$ python -q
>>> import numpy as np
>>> np.set_printoptions(precision=1, suppress=True, linewidth=120)
>>> rnd = lambda a: np.round(a, 1) + 0
>>> feats = np.array([[1.0, 2.0, -1.0, 2.0, 0.0, 0.0],
...     [-1.0, 0.0, 2.0, -1.0, 0.0, 0.0],
...     [0.0, 3.0, -3.0, -1.0, 0.0, 0.0],
...     [-2.0, 3.0, -1.0, 2.0, 0.0, 0.0],
...     [0.0, 0.0, 0.0, 0.0, -3.0, 2.0],
...     [0.0, 0.0, 0.0, 0.0, 5.0, 5.0]])
>>> # 2 groups of indices that never mix
>>> rnd(np.sort(np.linalg.eigvals(feats).real))
array([-4.4, -4.1,  1.2,  1.6,  1.6,  6.1])
>>> rnd(np.linalg.det(feats))
np.float64(1375.0)
>>> feats @ feats
array([[ -5.,   5.,   4.,   5.,   0.,   0.],
       [  1.,   1.,  -4.,  -6.,   0.,   0.],
       [ -1., -12.,  16.,  -2.,   0.,   0.],
       [ -9.,  -1.,   9.,  -2.,   0.,   0.],
       [  0.,   0.,   0.,   0.,  19.,   4.],
       [  0.,   0.,   0.,   0.,  10.,  35.]])
>>> rng = np.random.default_rng(23)
>>> lab = rng.permutation(6)
>>> lab
array([5, 2, 3, 0, 1, 4])
>>> A2 = feats[lab][:, lab]
>>> np.diag(A2)
array([ 5., -3.,  2.,  1.,  0., -3.])
>>> rnd(np.linalg.det(A2)), rnd(np.linalg.det(feats[lab]))
(np.float64(1375.0), np.float64(-1375.0))
>>> np.trace(A2)
np.float64(2.0)
>>> W0 = np.load("dump.npy")
>>> W0
array([[ 1,  0,  1,  2,  0,  3,  0,  0,  1,  2,  1],
       [ 0,  0, 22, 29,  0, 24,  9,  3, 25,  0, 28],
       [ 0,  0,  8, 11,  0, 10,  3,  1,  9,  0, 10],
       [17, 10,  0,  0, 12,  0,  0,  0,  0, 10,  0],
       [ 0,  0, 22, 29,  0, 24,  9,  3, 25,  0, 28],
       [ 0,  0, 22, 29,  0, 24,  9,  3, 25,  0, 28],
       [ 0,  0, 15, 20,  0, 17,  6,  2, 17,  0, 19],
       [ 0,  0,  8, 11,  0, 10,  3,  1,  9,  0, 10],
       [ 0,  0,  8, 11,  0, 10,  3,  1,  9,  0, 10],
       [25, 15,  0,  0, 18,  0,  0,  0,  0, 14,  0],
       [25, 15,  0,  0, 18,  0,  0,  0,  0, 14,  0],
       [ 0,  0, 15, 20,  0, 17,  6,  2, 17,  0, 19],
       [ 0,  0, 22, 29,  0, 24,  9,  3, 25,  0, 28],
       [ 1,  0,  1,  2,  0,  3,  0,  0,  1,  2,  1],
       [ 9,  5,  0,  0,  6,  0,  0,  0,  0,  6,  0],
       [ 1,  0,  1,  2,  0,  3,  0,  0,  1,  2,  1],
       [ 0,  0,  8, 11,  0, 10,  3,  1,  9,  0, 10],
       [ 0,  0,  8, 11,  0, 10,  3,  1,  9,  0, 10],
       [ 9,  5,  0,  0,  6,  0,  0,  0,  0,  6,  0],
       [ 1,  0,  1,  2,  0,  3,  0,  0,  1,  2,  1],
       [ 1,  0,  1,  2,  0,  3,  0,  0,  1,  2,  1],
       [ 1,  0,  1,  2,  0,  3,  0,  0,  1,  2,  1],
       [25, 15,  0,  0, 18,  0,  0,  0,  0, 14,  0],
       [ 0,  0, 15, 20,  0, 17,  6,  2, 17,  0, 19],
       [ 0,  0, 15, 20,  0, 17,  6,  2, 17,  0, 19],
       [25, 15,  0,  0, 18,  0,  0,  0,  0, 14,  0],
       [ 0,  0,  8, 11,  0, 10,  3,  1,  9,  0, 10],
       [17, 10,  0,  0, 12,  0,  0,  0,  0, 10,  0],
       [ 1,  0,  1,  2,  0,  3,  0,  0,  1,  2,  1],
       [25, 15,  0,  0, 18,  0,  0,  0,  0, 14,  0],
       [ 0,  0,  8, 11,  0, 10,  3,  1,  9,  0, 10],
       [ 1,  0,  1,  2,  0,  3,  0,  0,  1,  2,  1]])
>>> # rows 1 and 4 are equal
>>> Xs = W0 - W0.mean(axis=0)
>>> vecs = np.linalg.svd(Xs)[2][:4]
>>> A2 = Xs - Xs @ vecs.T @ vecs
>>> rnd((Xs @ vecs.T).std(axis=0))
array([22.1, 10.7,  0.4,  0.3])
>>> rnd(np.diag(vecs.T @ vecs))
array([0.5, 0.3, 0.2, 0.3, 0.4, 0.8, 0.1, 0. , 0.3, 0.9, 0.4])
>>> rnd(np.cov(Xs @ vecs.T, rowvar=False))
array([[504.4,   0. ,   0. ,   0. ],
       [  0. , 118.7,   0. ,   0. ],
       [  0. ,   0. ,   0.2,   0. ],
       [  0. ,   0. ,   0. ,   0.1]])
>>> M = np.loadtxt("a.csv", delimiter=",")
>>> M
array([[ 0., -2.,  2., -2.,  0.,  1.,  1., -1., -2.,  2.,  2.,  0.,  1.,  0.],
       [ 2.,  2.,  1., -1.,  2.,  1., -1.,  0.,  1., -1., -1., -1.,  0.,  2.],
       [-2.,  0., -1., -2.,  2.,  1.,  0., -1., -2., -1., -2.,  1.,  2.,  0.],
       [-2.,  0., -1.,  1.,  1.,  2., -2., -1.,  0.,  1., -1., -2., -1., -2.],
       [ 1., -1.,  2.,  2., -2.,  2.,  1., -2., -2., -2.,  2.,  2.,  0., -2.],
       [ 2.,  1.,  2.,  1., -2., -2.,  1.,  0.,  0., -2., -1., -1.,  0.,  0.],
       [-1., -2.,  2.,  1.,  1.,  0.,  2.,  1., -1.,  2., -1., -1., -2.,  1.],
       [-2.,  0., -1., -2.,  2.,  1.,  0., -1., -2., -1., -2.,  1.,  2.,  0.],
       [ 0., -1.,  0.,  2.,  0.,  1., -2.,  0., -2.,  1.,  1.,  2., -1., -1.],
       [-1.,  2.,  0., -1., -1.,  1.,  0.,  0., -2.,  1.,  1.,  0., -2.,  1.],
       [ 1.,  0.,  0.,  2.,  0., -2.,  1., -2.,  0., -2.,  1.,  0., -1.,  1.],
       [-1., -1., -1.,  0., -2.,  2.,  2.,  1., -1., -1.,  1.,  1.,  1., -2.]])
>>> # null space of dimension 3
>>> t3 = np.stack([M, -1 * M, M[::-1]])
>>> rnd(np.linalg.norm(t3, axis=(1, 2)))
array([17.9, 17.9, 17.9])
>>> t3.shape
(3, 12, 14)
>>> np.linalg.matrix_rank(t3.reshape(3, -1))
np.int64(2)
>>> np.linalg.matrix_rank(t3)
array([11, 11, 11])
>>> left, sigma, Vh = np.linalg.svd(M)
>>> vecs = Vh[:(sigma > 1e-8).sum()]
>>> x0 = M[8] + -1 * M[7] + rng.integers(2) * np.eye(14)[7]
>>> x0
array([ 2., -1.,  1.,  4., -2.,  0., -2.,  2.,  0.,  2.,  3.,  1., -3., -1.])
>>> np.linalg.matrix_rank(np.vstack([M, x0]))
np.int64(12)
>>> rnd(np.diag(vecs.T @ vecs))
array([0.7, 0.7, 0.8, 0.7, 0.7, 0.9, 0.8, 0.9, 1. , 0.7, 0.8, 1. , 0.6, 0.6])
>>> rnd(np.linalg.norm(x0 - vecs.T @ vecs @ x0))
np.float64(0.4)
>>> np.allclose(vecs.T @ vecs @ x0, x0)
False
>>> data = np.loadtxt("case4.csv", delimiter=",")
>>> data
array([[-16.8, -17.4,  13.7, -13.5, -21.4, -22.2,   0.6,  18.9,  12. , -21.1,   6.1],
       [  3.7, -42.9,  21.4,  38.1,  12.2,  22.4,   3.8,  23.2,  -2. ,  -8.3,   3.9],
       [-17.1, -16.2,  14.6, -16. , -18.7, -22.8,  -0.5,  20.2,  10.8, -18.9,   8.2],
       [  3.9, -41.6,  21.2,  39. ,  11.5,  21. ,   4.1,  21.7,  -2.5,  -9.6,   4.7],
       [-16.9, -16.8,  13. , -14.4, -21.9, -22.9,   0.3,  19.7,  11.5, -20.9,   5.4],
       [  4.4, -41.5,  20. ,  37. ,  12.3,  19.7,   3.3,  23.7,  -3. ,  -7. ,   5.4],
       [-16.7, -15.6,  13.5, -12.6, -20. , -22.4,   0.4,  20.4,  12.3, -19.2,   7. ],
       [-19. , -14.8,  14.5, -14.7, -19.6, -20.7,   2. ,  21.2,  10.2, -19.3,   5.3],
       [-17.9, -16.3,  13.2, -11.8, -20.1, -22.9,  -0.1,  18.5,  12. , -19.6,   6.1],
       [  3.4, -42.1,  21. ,  39.3,  11.1,  21.9,   5.7,  22.7,  -2. ,  -8.7,   5.6],
       [-18.7, -14.9,  13.3, -12.5, -19.5, -22.6,   0.5,  19.8,  12.9, -20.3,   6. ],
       [  2.8, -42.6,  20.1,  38.7,  13.5,  21.9,   4.8,  22.9,  -1.8,  -8.6,   7.4],
       [  5.7, -40. ,  17.9,  37.9,  11.9,  21. ,   4.7,  21.6,  -1.5,  -7.3,   6.4],
       [  4.6, -41.7,  18.8,  37.6,  14.5,  21.4,   7. ,  22.9,  -3.1,  -7.3,   7.3],
       [-17.4, -16.7,  13.6, -13.8, -20.8, -23.8,  -0.2,  21. ,  11.4, -19.9,   6.5],
       [  5.6, -41.7,  18.7,  37.1,  13.5,  22.6,   5.7,  22.4,  -0.6,  -8.1,   7.4],
       [  4.9, -42. ,  20.7,  37.2,  10.9,  22.4,   4. ,  23.7,  -2.7,  -6.7,   4.7],
       [  3.1, -42.3,  19.9,  38.5,  12. ,  23.4,   5.1,  22.5,  -0.5, -10.9,   4.9],
       [  3.7, -40.5,  20.1,  37.7,  12.8,  23.4,   5.5,  21.6,  -1.5,  -9. ,   5.8],
       [-18.8, -18.2,  13.4, -13. , -21.8, -21.3,  -1.4,  21.5,  11.6, -19.1,   5.3],
       [-18. , -14.5,  12.9, -13.7, -20.2, -21.5,  -0.8,  20.7,  10.3, -21. ,   6.8],
       [-17.9, -15.5,  15.3, -13.9, -19.1, -21.4,  -0.6,  20.4,   9.5, -20.7,   6.6],
       [-17.7, -14.8,  15.2, -12.7, -17.7, -23.8,  -1.4,  20.8,  12. , -20.7,   6. ],
       [-18.7, -15.1,  14.1, -15.6, -21.5, -19.5,   1.2,  20.1,  11.4, -19.4,   5.8],
       [  3.2, -41.9,  20.5,  39.2,  11.4,  22.9,   3.3,  21.2,  -1.5,  -8.9,   6.1],
       [-16.9, -14.3,  13.3, -12.5, -21.7, -23.1,  -0.3,  20.1,  11.9, -19.9,   5.1],
       [-18.7, -16.7,  15.6, -15.2, -18.4, -21.9,  -1.3,  20.9,  10.5, -20.4,   5.4],
       [-19. , -16.7,  14.5, -13.7, -20.6, -22.8,  -0.9,  19.5,  11.4, -21. ,   5.4],
       [-17.6, -15.1,  12.4, -16.1, -18.8, -22.3,  -0.6,  18.6,  12.8, -19.8,   4.5],
       [-18.6, -17.1,  12.9, -14.1, -21.1, -22.3,  -0.9,  19.3,  10.2, -20.5,   5.6],
       [  4.1, -42.3,  19.9,  37.6,  11.6,  22.2,   4.7,  22.7,  -0.5,  -9.2,   5.1],
       [  3.6, -43.4,  20.2,  39. ,  11. ,  22.4,   3.9,  21.2,  -2. ,  -8.8,   6.1],
       [-18. , -15.4,  13. , -15.3, -20.1, -22. ,  -1.1,  21.7,  13.9, -20.2,   6.5],
       [-18.1, -15.6,  13.6, -14.8, -19.2, -22.5,  -1.6,  21.9,  10. , -19.8,   5.5],
       [  3.4, -40.8,  20.7,  38. ,  13. ,  22.2,   3.9,  22.5,  -2.3,  -7.6,   6.5],
       [  3. , -40.3,  18.3,  37. ,  11.5,  21.6,   3.7,  22.9,  -2.9,  -6.1,   7.5],
       [-19.9, -13.9,  13.7, -14.8, -19.6, -23.1,   1. ,  21.8,  10.3, -19.7,   6.3],
       [  5.2, -43.6,  20.6,  38.4,  12.2,  20.9,   4.7,  24.9,  -0.5,  -6.8,   4.6],
       [  2.3, -40.7,  20.2,  38.6,  12. ,  21.7,   3.7,  22. ,  -1. ,  -7.2,   5.1],
       [-20.2, -15.4,  13.9, -13. , -18.3, -21.6,  -1.1,  20.3,  12.4, -21.3,   5.9],
       [  3.4, -43.7,  20.4,  38.5,  10.3,  21.2,   3.7,  19.8,  -1.1,  -9.5,   6.1],
       [-19.5, -16.5,  14.9, -13.8, -20.6, -23.8,  -0.1,  20.1,  13.1, -19.7,   4.7]])
>>> A2 = np.c_[data[:, :6] @ np.array([[0, -8, 4, 2, -7, 1],
...     [-7, 7, -7, 8, -7, -5],
...     [-5, 8, -6, 5, -8, 8],
...     [1, 5, 9, 2, 1, -3],
...     [2, -9, -9, 7, 9, -9],
...     [2, -9, 7, -5, -8, 8]]), np.array([0, 2, 0, 0, 1, 1, 2, 2, 2, 3, 0, 3, 2, 1, 2, 1, 0, 1, 2, 2, 1, 1, 3, 2, 2, 2, 0, 0, 0, 0, 1, 2, 0, 1, 0, 3, 2, 2, 2, 1, 2, 3])]
>>> rnd(A2)
array([[ -47.4,  447.1, -111.9, -170.1,  101.3,  235.3,    0. ],
       [ 300.6, -279.6,  576.6, -179.2,   71.9,  344.5,    2. ],
       [ -58.6,  433.7, -177.9, -139.7,  114.4,  214.6,    0. ],
       [ 289.2, -250.3,  574.1, -165.5,   68.8,  329. ,    0. ],
       [ -51.4,  452.8, -120.8, -170.8,  103.6,  228.2,    1. ],
       [ 291.5, -268.7,  548.3, -161.6,   89.8,  307.8,    1. ],
       [ -55.7,  451. , -128.8, -143.9,  104.7,  207.9,    2. ],
       [ -64.2,  453.6, -160.2, -147. ,   95.1,  225.9,    2. ],
       [ -49.7,  462.7, -122.3, -150. ,  124.3,  202.3,    2. ],
       [ 295. , -254.4,  589.4, -178.2,   66.9,  339.3,    3. ],
       [ -58.9,  468.1, -145.5, -138.6,  121.6,  194.4,    0. ],
       [ 307.2, -284.9,  568.9, -172.3,  102.8,  314.2,    3. ],
       [ 294.2, -289. ,  576.4, -165. ,   73.9,  296.1,    2. ],
       [ 307.3, -313.4,  555.2, -160.7,  106.2,  291.4,    1. ],
       [ -54.1,  463.5, -137.9, -154.6,  119.3,  213.1,    2. ],
       [ 307.7, -326.5,  572.7, -173.2,   80.9,  311.7,    1. ],
       [ 294.3, -281.3,  582.9, -184. ,   50.2,  350. ,    0. ],
       [ 305.9, -287.8,  591.4, -188.7,   74.5,  337.5,    1. ],
       [ 293.1, -289.6,  565.6, -168.1,   62.5,  325.9,    2. ],
       [ -38.8,  453.1,  -98.1, -188.3,  113. ,  244.2,    2. ],
       [ -60.1,  452.5, -139.9, -148.8,  100.8,  208.6,    1. ],
       [ -62.9,  452.1, -157.9, -137.8,   96.8,  224.4,    1. ],
       [ -68.1,  469.6, -180. , -108.1,  124.3,  184.9,    3. ],
       [ -62.4,  447.7, -137.1, -171.9,   70.7,  253.9,    2. ],
       [ 298.6, -267.6,  593.6, -182.6,   65.5,  339.7,    2. ],
       [ -68.5,  482.2, -126.2, -143.1,   89. ,  209. ,    2. ],
       [ -56.9,  444.2, -176. , -142.7,  117.4,  225.6,    0. ],
       [ -56.1,  473.2, -143.6, -156.7,  117.2,  224.6,    0. ],
       [ -54.6,  423.7, -170.9, -146.3,  122.8,  196.2,    0. ],
       [ -45.7,  452.4, -125.2, -173.9,  121.1,  223.9,    0. ],
       [ 301.8, -285.9,  582.5, -185.3,   72.6,  335.2,    1. ],
       [ 308.6, -276.6,  605.8, -196. ,   75.8,  345.4,    2. ],
       [ -56.7,  442.6, -153. , -155.5,  109.6,  213.8,    0. ],
       [ -57. ,  445.7, -162.7, -144.5,  119.5,  205.9,    1. ],
       [ 290.5, -274. ,  555.4, -160.1,   73.6,  319.6,    0. ],
       [ 293.8, -272.6,  565. , -178.4,   82.4,  309.2,    3. ],
       [ -71.4,  481.8, -183. , -133.8,  120.6,  195.2,    2. ],
       [ 306.8, -287.9,  584.5, -177.7,   85. ,  330.2,    2. ],
       [ 289.9, -252. ,  564.2, -167.3,   80.2,  317.2,    2. ],
       [ -54.5,  459.1, -159.9, -140.2,  133.1,  198.9,    1. ],
       [ 305.4, -260.9,  599.3, -197.7,   80.5,  346.5,    2. ],
       [ -61.6,  490.3, -157.3, -149.3,  124. ,  218.6,    3. ]])
>>> np.linalg.matrix_rank(np.c_[data, A2])
np.int64(12)
>>> Xs = (data - data.mean(axis=0)) / data.std(axis=0)
>>> np.argwhere(np.abs(Xs) > 2)
array([[ 1, 10],
       [ 2, 10],
       [13,  6],
       [37,  7]])
>>> rnd(Xs.std(axis=0))
array([1., 1., 1., 1., 1., 1., 1., 1., 1., 1., 1.])
>>> c = np.linalg.lstsq(np.delete(Xs, 3, axis=1), Xs[:, 3])[0]
>>> rnd(1 - np.var(Xs[:, 3] - np.delete(Xs, 3, axis=1) @ c))
np.float64(1.0)
